$ python -q
>>> import numpy as np
>>> import numpy.linalg as la
>>> np.set_printoptions(suppress=True, linewidth=160)
>>> rng = np.random.default_rng(6962)
>>> K = np.eye(12, dtype=int)[rng.permutation(12)] * np.array([-9, -6, 8, 5, 8, 3, 7, 2, -4, -4, -5, 3])
>>> K
array([[ 0,  0,  0,  0,  0,  0,  0,  0,  0,  0, -5,  0],
       [ 0, -6,  0,  0,  0,  0,  0,  0,  0,  0,  0,  0],
       [ 0,  0,  0,  0,  0,  0,  7,  0,  0,  0,  0,  0],
       [ 0,  0,  0,  0,  8,  0,  0,  0,  0,  0,  0,  0],
       [ 0,  0,  0,  0,  0,  3,  0,  0,  0,  0,  0,  0],
       [-9,  0,  0,  0,  0,  0,  0,  0,  0,  0,  0,  0],
       [ 0,  0,  0,  0,  0,  0,  0,  0, -4,  0,  0,  0],
       [ 0,  0,  0,  5,  0,  0,  0,  0,  0,  0,  0,  0],
       [ 0,  0,  8,  0,  0,  0,  0,  0,  0,  0,  0,  0],
       [ 0,  0,  0,  0,  0,  0,  0,  0,  0, -4,  0,  0],
       [ 0,  0,  0,  0,  0,  0,  0,  2,  0,  0,  0,  0],
       [ 0,  0,  0,  0,  0,  0,  0,  0,  0,  0,  0,  3]])
>>> # 5 groups of indices that never mix
>>> x0 = np.array([0, 0, 1, -2, -3, 3, 0, -3, 2, -1, -2, -2])
>>> h1 = np.maximum(K @ x0, 0)
>>> h1
array([10,  0,  0,  0,  9,  0,  0,  0,  8,  4,  0,  0])
>>> K * (h1 > 1e-9)[:, None]
array([[ 0,  0,  0,  0,  0,  0,  0,  0,  0,  0, -5,  0],
       [ 0,  0,  0,  0,  0,  0,  0,  0,  0,  0,  0,  0],
       [ 0,  0,  0,  0,  0,  0,  0,  0,  0,  0,  0,  0],
       [ 0,  0,  0,  0,  0,  0,  0,  0,  0,  0,  0,  0],
       [ 0,  0,  0,  0,  0,  3,  0,  0,  0,  0,  0,  0],
       [ 0,  0,  0,  0,  0,  0,  0,  0,  0,  0,  0,  0],
       [ 0,  0,  0,  0,  0,  0,  0,  0,  0,  0,  0,  0],
       [ 0,  0,  0,  0,  0,  0,  0,  0,  0,  0,  0,  0],
       [ 0,  0,  8,  0,  0,  0,  0,  0,  0,  0,  0,  0],
       [ 0,  0,  0,  0,  0,  0,  0,  0,  0, -4,  0,  0],
       [ 0,  0,  0,  0,  0,  0,  0,  0,  0,  0,  0,  0],
       [ 0,  0,  0,  0,  0,  0,  0,  0,  0,  0,  0,  0]])
>>> np.maximum(K @ (3 * x0), 0)
array([30,  0,  0,  0, 27,  0,  0,  0, 24, 12,  0,  0])
>>> K.T @ h1
array([  0,   0,  64,   0,   0,  27,   0,   0,   0, -16, -50,   0])
>>> np.flatnonzero(h1 > 1e-9)
array([0, 4, 8, 9])
>>> w1 = np.array([[2, 0],
...     [2, 2],
...     [1, 1],
...     [0, 2],
...     [0, 0],
...     [2, 2],
...     [0, 2],
...     [0, 0],
...     [0, 0],
...     [0, 1],
...     [2, 2],
...     [0, 0]])
>>> b = np.array([1, -2])
>>> H = np.maximum(K @ w1 + b, 0)
>>> np.round((H > 0).mean(axis=0), 2)
array([0.75, 0.33])
>>> Z = np.array([[3, -2], [-3, 3]])
>>> (H @ Z).round(6).argmax(axis=1)
array([0, 0, 1, 0, 0, 0, 0, 1, 0, 0, 0, 0])
>>> H @ Z
array([[  0,   0],
       [  0,   0],
       [-33,  34],
       [  3,  -2],
       [  9,  -2],
       [  0,   0],
       [  3,  -2],
       [-21,  22],
       [  9,   0],
       [  3,  -2],
       [  3,  -2],
       [  3,  -2]])
